% python3 -q
>>> import numpy as np
>>> from numpy import linalg as LA
>>> np.set_printoptions(precision=1, suppress=True, linewidth=100)
>>> def rd(a):
...     return np.round(a, 1) + 0
... 
>>> X = np.load("case1.npy")
>>> X
array([[-7, -5,  2, -9,  7, -7,  8, -6],
       [-3, -3, -7, -9, -9, -9,  1, -9],
       [-3,  4, -4, -4, -1,  8,  4, -3],
       [ 1, -8, -6,  1,  8,  7,  4, -8]])
>>> X @ X
Traceback (most recent call last):
  File "<python-input-6>", line 1, in <module>
    X @ X
    ~~^~~
ValueError: matmul: Input operand 1 has a mismatch in its core dimension 0, with gufunc signature (n?,k),(k,m?)->(n?,m?) (size 4 is different from 8)
>>> gram = X.T @ X
>>> LA.matrix_rank(gram)
np.int64(4)
>>> np.trace(gram), (X ** 2).sum()
(np.int64(1191), np.int64(1191))
>>> gram
array([[  68,   24,   13,  103,  -11,   59,  -67,   70],
       [  24,  114,   43,   48,  -76,   38,  -59,  109],
       [  13,   43,  105,   55,   33,  -25,  -31,  111],
       [ 103,   48,   55,  179,   30,  119,  -93,  139],
       [ -11,  -76,   33,   30,  195,   80,   75,  -22],
       [  59,   38,  -25,  119,   80,  243,   -5,   43],
       [ -67,  -59,  -31,  -93,   75,   -5,   97, -101],
       [  70,  109,  111,  139,  -22,   43, -101,  190]])
>>> rd(LA.svd(X, compute_uv=False) ** 2)
array([562.4, 338.6, 188.2, 101.8])
>>> np.diag(gram)
array([ 68, 114, 105, 179, 195, 243,  97, 190])
>>> np.allclose(gram, gram.T)
True
>>> rng = np.random.default_rng(28)
>>> Y = X + rng.integers(-2, 3, (4, 3)) @ rng.integers(-2, 3, (3, 8))
>>> Y
array([[ -7,  -7,   4,  -2,   8,  -1,   4,  -9],
       [ -6,   1,  -4,  -2,  -9,  -7,   3, -11],
       [ -2,   4, -11,  -4,  -4,   8,   6,   2],
       [  4, -16,  -1,   2,  12,  13,  -6, -14]])
>>> LA.matrix_rank(Y - X, tol=1e-8)
np.int64(3)
>>> Y - X
array([[  0,  -2,   2,   7,   1,   6,  -4,  -3],
       [ -3,   4,   3,   7,   0,   2,   2,  -2],
       [  1,   0,  -7,   0,  -3,   0,   2,   5],
       [  3,  -8,   5,   1,   4,   6, -10,  -6]])
>>> x = np.array([4, 1, 5, 4, 1, -3, 4, 4])
>>> a = np.maximum(Y @ x, 0)
>>> np.maximum(Y @ x, 0) - np.maximum(-Y @ x, 0)
array([ -32,  -71,  -71, -104])
>>> np.flatnonzero(a > 1e-9)
array([], dtype=int64)
>>> a
array([0, 0, 0, 0])
>>> np.diff(X, axis=0)
array([[  4,   2,  -9,   0, -16,  -2,  -7,  -3],
       [  0,   7,   3,   5,   8,  17,   3,   6],
       [  4, -12,  -2,   5,   9,  -1,   0,  -5]])
>>> np.abs(X).max()
np.int64(9)
>>> W = np.array([[2, 1, 0, 0, 0, 0],
...     [3, 2, 0, 0, 1, 0],
...     [2, 2, 0, 2, 1, 1],
...     [2, 0, 1, 1, 1, 3],
...     [1, 3, 1, 2, 0, 0],
...     [1, 1, 3, 1, 3, 0],
...     [3, 2, 1, 2, 1, 3],
...     [2, 3, 1, 1, 2, 0]])
>>> c = np.array([0, 1, 0, -2, -1, -2])
>>> hid = np.maximum(X @ W + c, 0)
>>> LA.matrix_rank(hid)
np.int64(3)
>>> hid
array([[ 0,  0,  0, 10,  0,  0],
       [ 0,  0,  0,  0,  0,  0],
       [ 3,  2, 20,  0, 17,  0],
       [ 0,  0, 26, 10,  0,  7]])
>>> rd((hid > 0).mean(axis=0))
array([0.2, 0.2, 0.5, 0.5, 0.2, 0.2])
>>> basis = np.array([[0, 5], [-4, -2], [-2, 3], [3, -5], [-3, 1], [1, -5]])
>>> hid @ basis
array([[ 30, -50],
       [  0,   0],
       [-99,  88],
       [-15,  -7]])
>>> A = np.load("block11.npy")
>>> rd(A)
array([[ 1.3, -0.5, -0.2,  0.3, -0.1],
       [-0.5,  1.6,  0. ,  0.5, -0.7],
       [-0.2,  0. ,  1.3, -0.7,  0.3],
       [ 0.3,  0.5, -0.7,  2.4, -0.2],
       [-0.1, -0.7,  0.3, -0.2,  0.5]])
>>> # rows and columns are dependent
>>> np.abs(np.diag(LA.qr(A)[1])) > 1e-9
array([ True,  True,  True,  True, False])
>>> rd(A @ LA.pinv(A) @ A)
array([[ 1.3, -0.5, -0.2,  0.3, -0.1],
       [-0.5,  1.6,  0. ,  0.5, -0.7],
       [-0.2,  0. ,  1.3, -0.7,  0.3],
       [ 0.3,  0.5, -0.7,  2.4, -0.2],
       [-0.1, -0.7,  0.3, -0.2,  0.5]])
>>> mat = np.load("run12.npy")
>>> mat
array([[2., 2., 0., 0., 0., 0., 0., 0.],
       [8., 2., 0., 0., 0., 0., 0., 0.],
       [0., 0., 6., 0., 5., 4., 6., 3.],
       [0., 0., 4., 4., 5., 1., 0., 1.],
       [0., 0., 5., 0., 2., 0., 4., 9.],
       [0., 0., 0., 1., 5., 9., 6., 6.],
       [0., 0., 8., 5., 5., 5., 8., 5.],
       [0., 0., 0., 5., 9., 2., 6., 9.]])
>>> # 2 groups of indices that never mix
>>> x = np.array([1, 2, -1, 0, 0, 1, -2, 2])
>>> target = mat @ x
>>> c, lr = np.zeros(8), 1 / LA.norm(mat, 2) ** 2
>>> for i in range(60):
...     c -= lr * mat.T @ (mat @ c - target)
...     if i % 10 == 0: print(i, round(LA.norm(mat @ c - target), 1))
... 
0 20.2
10 9.3
20 6.3
30 5.4
40 4.9
50 4.5
>>> rd(c)
array([ 1.4,  0.7, -1.3, -0.1,  0.1,  0.4, -0.9,  1.5])
>>> Y = np.array([[4, 4, -2, -5, -5, -2, -5, -1],
...     [0, -5, -2, -3, 3, -1, -2, -2],
...     [2, -3, 4, 5, -5, -2, 0, 4],
...     [0, 2, 1, 2, -2, -5, 1, 5],
...     [-4, -4, 1, 2, 1, -5, -5, 2],
...     [-2, -3, 2, -4, 0, -4, -3, 4],
...     [1, -2, -1, -3, 1, 4, -3, 3],
...     [3, -1, -1, 5, 1, 4, -4, 4]])
>>> basis = np.array([[4, 6], [3, -2]])
>>> J = np.block([[Y, np.zeros((8, 2))], [np.zeros((2, 8)), basis]])
>>> J
array([[ 4.,  4., -2., -5., -5., -2., -5., -1.,  0.,  0.],
       [ 0., -5., -2., -3.,  3., -1., -2., -2.,  0.,  0.],
       [ 2., -3.,  4.,  5., -5., -2.,  0.,  4.,  0.,  0.],
       [ 0.,  2.,  1.,  2., -2., -5.,  1.,  5.,  0.,  0.],
       [-4., -4.,  1.,  2.,  1., -5., -5.,  2.,  0.,  0.],
       [-2., -3.,  2., -4.,  0., -4., -3.,  4.,  0.,  0.],
       [ 1., -2., -1., -3.,  1.,  4., -3.,  3.,  0.,  0.],
       [ 3., -1., -1.,  5.,  1.,  4., -4.,  4.,  0.,  0.],
       [ 0.,  0.,  0.,  0.,  0.,  0.,  0.,  0.,  4.,  6.],
       [ 0.,  0.,  0.,  0.,  0.,  0.,  0.,  0.,  3., -2.]])
>>> # 2 groups of indices that never mix
>>> x = np.array([0, 4, 3, 3, 2, 1, 2, 3, 1, 0])
>>> a = np.maximum(J @ x, 0)
>>> np.maximum(J @ x, 0) - np.maximum(-J @ x, 0)
array([-30., -40.,  15.,  25., -14., -16., -11.,  18.,   4.,   3.])
>>> np.maximum(J @ (3 * x), 0)
array([ 0.,  0., 45., 75.,  0.,  0.,  0., 54., 12.,  9.])
>>> J.T @ a
array([  84.,  -13.,   67.,  215., -107.,  -83.,  -47.,  257.,   25.,   18.])
>>> np.flatnonzero(LA.matrix_power((J != 0) + (J.T != 0) + np.eye(10), 10)[1])
array([0, 1, 2, 3, 4, 5, 6, 7])
>>> (J != 0).astype(int)
array([[1, 1, 1, 1, 1, 1, 1, 1, 0, 0],
       [0, 1, 1, 1, 1, 1, 1, 1, 0, 0],
       [1, 1, 1, 1, 1, 1, 0, 1, 0, 0],
       [0, 1, 1, 1, 1, 1, 1, 1, 0, 0],
       [1, 1, 1, 1, 1, 1, 1, 1, 0, 0],
       [1, 1, 1, 1, 0, 1, 1, 1, 0, 0],
       [1, 1, 1, 1, 1, 1, 1, 1, 0, 0],
       [1, 1, 1, 1, 1, 1, 1, 1, 0, 0],
       [0, 0, 0, 0, 0, 0, 0, 0, 1, 1],
       [0, 0, 0, 0, 0, 0, 0, 0, 1, 1]])
>>> Y = J[0, 0] * J[1:] - np.outer(J[1:, 0], J[0])
>>> Y
array([[  0., -20.,  -8., -12.,  12.,  -4.,  -8.,  -8.,   0.,   0.],
       [  0., -20.,  20.,  30., -10.,  -4.,  10.,  18.,   0.,   0.],
       [  0.,   8.,   4.,   8.,  -8., -20.,   4.,  20.,   0.,   0.],
       [  0.,   0.,  -4., -12., -16., -28., -40.,   4.,   0.,   0.],
       [  0.,  -4.,   4., -26., -10., -20., -22.,  14.,   0.,   0.],
       [  0., -12.,  -2.,  -7.,   9.,  18.,  -7.,  13.,   0.,   0.],
       [  0., -16.,   2.,  35.,  19.,  22.,  -1.,  19.,   0.,   0.],
       [  0.,   0.,   0.,   0.,   0.,   0.,   0.,   0.,  16.,  24.],
       [  0.,   0.,   0.,   0.,   0.,   0.,   0.,   0.,  12.,  -8.]])
>>> np.flatnonzero(~Y.round(6).any(axis=1))
array([], dtype=int64)
